>>> import numpy as np
>>> np.set_printoptions(precision=2, suppress=True, linewidth=120)
>>> def tidy(a):
...     return np.round(a, 2) + 0
... 
>>> A = np.array([[0.5, 0.12, 0.38, 0.0],
...     [0.2, 0.4, 0.2, 0.2],
...     [0.2, 0.0, 0.2, 0.6],
...     [0.3, 0.1, 0.3, 0.3]])
>>> f = np.array([-5, -3, 0, 1])
>>> other = A + np.outer(f, np.eye(4)[2])
>>> print(np.linalg.matrix_rank(np.linalg.inv(other) - np.linalg.inv(A), tol=1e-8))
1
>>> print(round(np.log10(np.linalg.cond(A))))
2
>>> other = np.linalg.inv(A)
>>> print(tidy(np.linalg.det(A) * np.linalg.det(other)))
1.0
>>> print(tidy(A @ other))
[[1. 0. 0. 0.]
 [0. 1. 0. 0.]
 [0. 0. 1. 0.]
 [0. 0. 0. 1.]]
>>> print(tidy(np.linalg.slogdet(A)[0]))
-1.0
>>> evals, evecs = np.linalg.eig(A)
>>> print(tidy(A @ evecs[:, 0] - evals[0] * evecs[:, 0]))
[0. 0. 0. 0.]
>>> E = np.array([[-1.95, 2.0, 2.0, 0.0],
...     [-2.0, 1.05, -1.0, -1.0],
...     [0.0, 2.0, 0.05, -1.0],
...     [-2.0, 2.0, 2.0, 0.05]])
>>> f = np.array([7, 9, 4])
>>> print(tidy(np.cross(E[1, :3], E[2, :3])))
[ 2.05  0.1  -4.  ]
>>> print(tidy(np.convolve(E[1], f)))
[-14.   -10.65  -5.55 -11.8  -13.    -4.  ]
>>> print(tidy(np.array([np.convolve(row, f, "same") for row in E])))
[[ -3.55  24.2   26.     8.  ]
 [-10.65  -5.55 -11.8  -13.  ]
 [ 14.    18.35   1.45  -8.8 ]
 [ -4.    24.    26.35   8.45]]
>>> print(tidy(np.polyval(f, E[1])))
[14.   21.17  2.    2.  ]
>>> print(tidy(np.poly(E)))
[ 1.    0.8   7.86 11.21 -0.58]
>>> print(np.kron(np.eye(2, dtype=int), E))
[[-1.95  2.    2.    0.   -0.    0.    0.    0.  ]
 [-2.    1.05 -1.   -1.   -0.    0.   -0.   -0.  ]
 [ 0.    2.    0.05 -1.    0.    0.    0.   -0.  ]
 [-2.    2.    2.    0.05 -0.    0.    0.    0.  ]
 [-0.    0.    0.    0.   -1.95  2.    2.    0.  ]
 [-0.    0.   -0.   -0.   -2.    1.05 -1.   -1.  ]
 [ 0.    0.    0.   -0.    0.    2.    0.05 -1.  ]
 [-0.    0.    0.    0.   -2.    2.    2.    0.05]]
>>> print(tidy(np.einsum("ii->", E)))
-0.8
>>> print(tidy(np.linalg.eigvals(E).sum().real))
-0.8
>>> print(tidy(np.linalg.eigvals(E)))
[ 0.25+2.92j  0.25-2.92j -1.35+0.j    0.05+0.j  ]
>>> print(tidy(np.linalg.det(E[::-1])))
-0.58
>>> other = np.linalg.inv(E)
>>> print(tidy(E @ other))
[[1. 0. 0. 0.]
 [0. 1. 0. 0.]
 [0. 0. 1. 0.]
 [0. 0. 0. 1.]]
>>> print(tidy(other))
[[ -0.52  -0.34   0.35   0.34]
 [-10.52  -0.16   0.69  10.42]
 [ 10.52  -0.16  -0.34 -10.09]
 [-20.52  -0.34   0.35  20.34]]
>>> print(tidy(np.linalg.cond(E)))
186.36
>>> def softmax(z):
...     e = np.exp(z - z.max(axis=-1, keepdims=True))
...     return e / e.sum(axis=-1, keepdims=True)
... 
>>> print(tidy(softmax(other[3])))
[0. 0. 0. 1.]
>>> att = other @ other.T / np.sqrt(4)
>>> print(tidy(softmax(att + np.triu(np.full(att.shape, -np.inf), 1))))
[[1. 0. 0. 0.]
 [0. 1. 0. 0.]
 [0. 0. 1. 0.]
 [0. 0. 0. 1.]]
>>> print(tidy(softmax(att)))
[[0.   0.01 0.   0.99]
 [0.   0.   0.   1.  ]
 [0.   0.   1.   0.  ]
 [0.   0.   0.   1.  ]]
>>> f = np.array([4, -1, 2, 9, -6])
>>> M = np.array([np.roll(f, i) for i in range(5)])
>>> print(M)
[[ 4 -1  2  9 -6]
 [-6  4 -1  2  9]
 [ 9 -6  4 -1  2]
 [ 2  9 -6  4 -1]
 [-1  2  9 -6  4]]
>>> q, r_ = np.linalg.qr(M)
>>> print(tidy(r_))
[[-11.75   5.62  -2.47  -2.47   5.62]
 [  0.   -10.32   5.05  -4.16   0.25]
 [  0.     0.   -10.31   4.95  -4.03]
 [  0.     0.     0.     9.49  -3.28]
 [  0.     0.     0.     0.    -8.91]]
>>> print(tidy(np.trace(q @ q.T)))
5.0
>>> print(tidy(np.abs(np.diag(r_))))
[11.75 10.32 10.31  9.49  8.91]
>>> vec = np.array([4, 0, -4, 0, -4])
>>> h1 = np.maximum(r_ @ vec, 0)
>>> print(tidy(r_ * (h1 > 1e-9)[:, None]))
[[  0.     0.     0.     0.     0.  ]
 [  0.     0.     0.     0.     0.  ]
 [  0.     0.   -10.31   4.95  -4.03]
 [  0.     0.     0.     9.49  -3.28]
 [  0.     0.     0.     0.    -8.91]]
>>> print(tidy(np.maximum(r_ @ (3 * vec), 0)))
[  0.     0.   172.18  39.33 106.9 ]
>>> print(tidy(h1))
[ 0.    0.   57.39 13.11 35.63]
>>> print(M @ (-1.0) ** np.arange(5))
[ -8.  -4.  22. -18.  16.]
>>> print(np.allclose(M @ M.T, M.T @ M))
True
>>> print((M @ M)[0])
[ 64  49 -91 104 -62]
>>> print(tidy(softmax(M[3])))
[0.   0.99 0.   0.01 0.  ]
>>> print(tidy(softmax(10 * M[3])))
[0. 1. 0. 0. 0.]
>>> print(tidy(softmax(M[3] + -1)))
[0.   0.99 0.   0.01 0.  ]
>>> att = M @ M.T / np.sqrt(5)
>>> print(tidy(softmax(att + np.triu(np.full(att.shape, -np.inf), 1))))
[[1. 0. 0. 0. 0.]
 [0. 1. 0. 0. 0.]
 [0. 0. 1. 0. 0.]
 [0. 0. 0. 1. 0.]
 [0. 0. 0. 0. 1.]]
>>> print(softmax(att).round(6).argmax(axis=1))
[0 1 2 3 4]
>>> print(tidy(softmax(att)))
[[1. 0. 0. 0. 0.]
 [0. 1. 0. 0. 0.]
 [0. 0. 1. 0. 0.]
 [0. 0. 0. 1. 0.]
 [0. 0. 0. 0. 1.]]
>>> arr = np.load("w.npy")
>>> print(arr)
[[-0.47 -1.33 -1.73]
 [-1.33  1.33 -0.68]
 [-1.73 -0.68  2.14]]
>>> ang = np.radians(30)
>>> r_ = np.eye(3)
>>> r_[0, 0] = r_[1, 1] = np.cos(ang)
>>> r_[0, 1], r_[1, 0] = -np.sin(ang), np.sin(ang)
>>> print(tidy(r_))
[[ 0.87 -0.5   0.  ]
 [ 0.5   0.87  0.  ]
 [ 0.    0.    1.  ]]
>>> other = arr @ r_.T
>>> print(tidy(np.linalg.det(r_)), tidy(np.trace(r_)))
1.0 2.73
>>> evals, evecs = np.linalg.eigh(arr)
>>> vec = np.array([-4, -3, -5])
>>> print((np.sign(evecs[:, -1].round(6)) == np.sign(evecs[0, -1].round(6))).astype(int))
[1 1 0]
>>> q = arr.astype(float).copy()
>>> for j in range(3):
...     q[:, j] -= q[:, :j] @ (q[:, :j].T @ q[:, j])
...     q[:, j] /= np.linalg.norm(q[:, j])
... 
>>> print(tidy(q))
[[-0.21 -0.66 -0.72]
 [-0.6   0.67 -0.44]
 [-0.78 -0.33  0.54]]
>>> evals, evecs = np.linalg.eig(arr)
>>> print(tidy(np.prod(evals)))
-12.02
>>> print(tidy(np.sort(np.linalg.eigvals(arr @ arr))))
[4.   4.01 9.01]
>>> print(tidy(evals))
[-2.  3.  2.]
>>> print(tidy(np.sort(np.linalg.eigvals(np.linalg.inv(arr)))))
[-0.5   0.33  0.5 ]
>>> K = np.load("layer9.npy")
>>> print(K)
[[ 0.1   3.39 -1.1 ]
 [ 1.8   0.56 -0.2 ]
 [ 1.    1.16 -0.4 ]
 [ 0.8   1.36 -0.5 ]
 [-1.5   0.95 -0.3 ]
 [-0.1   2.38 -0.8 ]
 [-0.8   3.23 -1.1 ]
 [-1.2  -2.07  0.7 ]
 [ 0.4  -0.59  0.2 ]
 [ 0.3   3.44 -1.2 ]
 [-0.9   1.68 -0.6 ]
 [-0.4  -1.58  0.5 ]
 [ 0.1  -3.02  1.  ]
 [-0.6  -1.59  0.5 ]
 [ 1.7   0.2  -0.1 ]
 [-1.2   3.88 -1.3 ]
 [ 1.   -0.63  0.2 ]
 [ 0.5  -2.09  0.7 ]
 [ 0.8  -1.19  0.4 ]
 [ 2.6  -6.56  2.2 ]
 [-0.6  -0.66  0.2 ]
 [-0.8   0.66 -0.2 ]
 [-0.1  -0.96  0.3 ]
 [ 1.3   2.62 -0.9 ]]
>>> vec = np.array([2, -2, -5])
>>> target = K @ vec
>>> print(tidy(np.linalg.solve(K.T @ K, K.T @ target)))
[ 2. -2. -5.]
>>> print(tidy(np.linalg.pinv(K) @ K))
[[1. 0. 0.]
 [0. 1. 0.]
 [0. 0. 1.]]
>>> print(tidy(np.linalg.lstsq(K, target)[0]))
[ 2. -2. -5.]
>>> rng = np.random.default_rng(992)
>>> target = target + 0.3 * rng.normal(size=24)
>>> print(tidy(target))
[-1.06  3.36  1.66  1.73 -2.73 -0.89 -2.84 -2.05  1.44 -0.22 -1.97  0.15  1.13 -0.26  3.64 -3.5   3.12  1.51  1.6
  7.61 -0.96 -2.64 -0.11  1.84]
>>> coef, *_ = np.linalg.lstsq(K, target)
>>> print(coef.round())
[ 2. -3. -8.]
>>> print(tidy(K.T @ (target - K @ coef)))
[0. 0. 0.]
>>> print(tidy(np.linalg.norm(target - K @ coef)))
1.63
>>> print([round(float(np.linalg.norm(np.linalg.solve(K.T @ K + lam * np.eye(3), K.T @ target))), 2) for lam in (0, 1, 10, 100)])
[8.72, 2.02, 1.52, 0.53]
>>> X = np.load("arr.npy")
>>> print(tidy(X))
[[ 0.83 -0.56  0.    0.  ]
 [ 0.56  0.83  0.    0.  ]
 [ 0.    0.    1.    0.  ]
 [ 0.    0.    0.    1.  ]]
>>> left, sv, Vh = np.linalg.svd(X, full_matrices=False)
>>> print(tidy(left.T @ X @ Vh.T))
[[1. 0. 0. 0.]
 [0. 1. 0. 0.]
 [0. 0. 1. 0.]
 [0. 0. 0. 1.]]
>>> print(np.cumsum(sv ** 2) / np.sum(sv ** 2))
[0.25 0.5  0.75 1.  ]
>>> print(sv)
[1. 1. 1. 1.]
>>> print(left.shape, sv.shape, Vh.shape)
(4, 4) (4,) (4, 4)
>>> print(np.sqrt((sv ** 2).sum()), tidy(np.linalg.norm(X)))
2.0 2.0
>>> print(tidy(softmax(X[2] + -1)))
[0.17 0.17 0.48 0.17]
>>> print(softmax(X).sum(axis=1))
[1. 1. 1. 1.]
>>> print(tidy(softmax(10 * X[2])))
[0. 0. 1. 0.]
>>> att = X @ X.T / np.sqrt(4)
>>> print(tidy(softmax(att)))
[[0.35 0.22 0.22 0.22]
 [0.22 0.35 0.22 0.22]
 [0.22 0.22 0.35 0.22]
 [0.22 0.22 0.22 0.35]]
>>> print(tidy(softmax(att + np.triu(np.full(att.shape, -np.inf), 1))))
[[1.   0.   0.   0.  ]
 [0.38 0.62 0.   0.  ]
 [0.27 0.27 0.45 0.  ]
 [0.22 0.22 0.22 0.35]]
>>> f, v = X[0], X[1]
>>> print(f @ f)
1.0
>>> p = (f @ v) / (f @ f) * f
>>> print(tidy(np.outer(f, v)))
[[ 0.46  0.69  0.    0.  ]
 [-0.31 -0.46  0.    0.  ]
 [ 0.    0.    0.    0.  ]
 [ 0.    0.    0.    0.  ]]
>>> print(tidy(np.sort(np.linalg.eigvals(X).real)))
[0.83 0.83 1.   1.  ]
>>> print((np.linalg.matrix_power((X != 0) + (X.T != 0) + np.eye(4), 4) > 0).astype(int))
[[1 1 0 0]
 [1 1 0 0]
 [0 0 1 0]
 [0 0 0 1]]
>>> print(tidy(np.linalg.det(X)))
1.0
>>> vec = np.array([1, 1, 2, 0])
>>> print(X.T @ (X @ vec))
[1. 1. 2. 0.]
>>> print(tidy(np.linalg.det(X)))
1.0
>>> print(tidy(np.sort(np.abs(np.degrees(np.angle(np.linalg.eigvals(X)))))))
[ 0.  0. 34. 34.]
>>> print([p for p in range(1, 25) if np.allclose(np.linalg.matrix_power(X, p), np.eye(4))])
[]
>>> print(4 - np.linalg.matrix_rank(X - np.eye(4), tol=1e-8))
2
>>> W2 = np.sign(np.array([[-1, 7, 6], [-1, -7, -4], [-7, 9, -8]]))
>>> other = (np.tril(W2, -1) + np.eye(3)) @ (np.triu(W2, 1) + np.eye(3))
>>> evals = np.array([-4, 3, 2])
>>> mat = np.rint(other * evals @ np.linalg.inv(other)) + 0
>>> print(mat)
[[  3.  -6.  13.]
 [  0.   8. -12.]
 [  0.   6. -10.]]
>>> q, r_ = np.linalg.qr(mat)
>>> print(q.shape, r_.shape)
(3, 3) (3, 3)
>>> print(np.trace(q @ q.T))
3.0
>>> print(tidy(q.T @ q))
[[1. 0. 0.]
 [0. 1. 0.]
 [0. 0. 1.]]
>>> print(np.allclose(r_.T @ r_, mat.T @ mat))
True
>>> print(abs(r_[0, 0]), tidy(np.linalg.norm(mat[:, 0])))
3.0 3.0
>>> print(tidy(q @ r_))
[[  3.  -6.  13.]
 [  0.   8. -12.]
 [  0.   6. -10.]]
>>> vec = np.array([0, -2, 0])
>>> target = mat @ vec
>>> print(target)
[ 12. -16. -12.]
>>> print(tidy(np.linalg.solve(mat, mat[:, 0])))
[1. 0. 0.]
>>> print(tidy(np.linalg.solve(mat, -1 * target)))
[0. 2. 0.]
>>> print(tidy(np.linalg.solve(mat, target + mat[:, 1])))
[ 0. -1.  0.]
>>> print(tidy(np.linalg.solve(mat, target)))
[ 0. -2.  0.]
>>> q, evecs = np.linalg.qr(mat[:, :1])[0], np.linalg.qr(mat[:, 1:])[0]
>>> sv = np.linalg.svd(q.T @ evecs, compute_uv=False)
>>> print(tidy(sv))
[0.98]
>>> print((sv > 0.9).sum())
1
>>> print(tidy(np.linalg.norm(q @ q.T - evecs @ evecs.T, 2)))
1.0
>>> mat.inv()
Traceback (most recent call last):
  File "<python-input-143>", line 1, in <module>
    mat.inv()
    ^^^^^^^
AttributeError: 'numpy.ndarray' object has no attribute 'inv'
>>> print((mat + mat.T) / 2)
[[  3.   -3.    6.5]
 [ -3.    8.   -3. ]
 [  6.5  -3.  -10. ]]
>>> print(tidy(np.linalg.det(mat)))
-24.0
>>> print(mat @ mat)
[[  9.  12. -19.]
 [  0.  -8.  24.]
 [  0. -12.  28.]]
>>> np.linalg.determinant(mat)
Traceback (most recent call last):
  File "<python-input-147>", line 1, in <module>
    np.linalg.determinant(mat)
    ^^^^^^^^^^^^^^^^^^^^^
AttributeError: module 'numpy.linalg' has no attribute 'determinant'
>>> print((mat - mat.T) / 2)
[[ 0.  -3.   6.5]
 [ 3.   0.  -9. ]
 [-6.5  9.   0. ]]
>>> print(np.allclose(mat, mat.T))
False
>>> print(np.trace(mat))
1.0
>>> print(tidy(np.linalg.matrix_power(mat, 3)))
[[  27.  -72.  163.]
 [   0.   80. -144.]
 [   0.   72. -136.]]
>>> print(np.allclose(mat @ mat.T, mat.T @ mat))
False
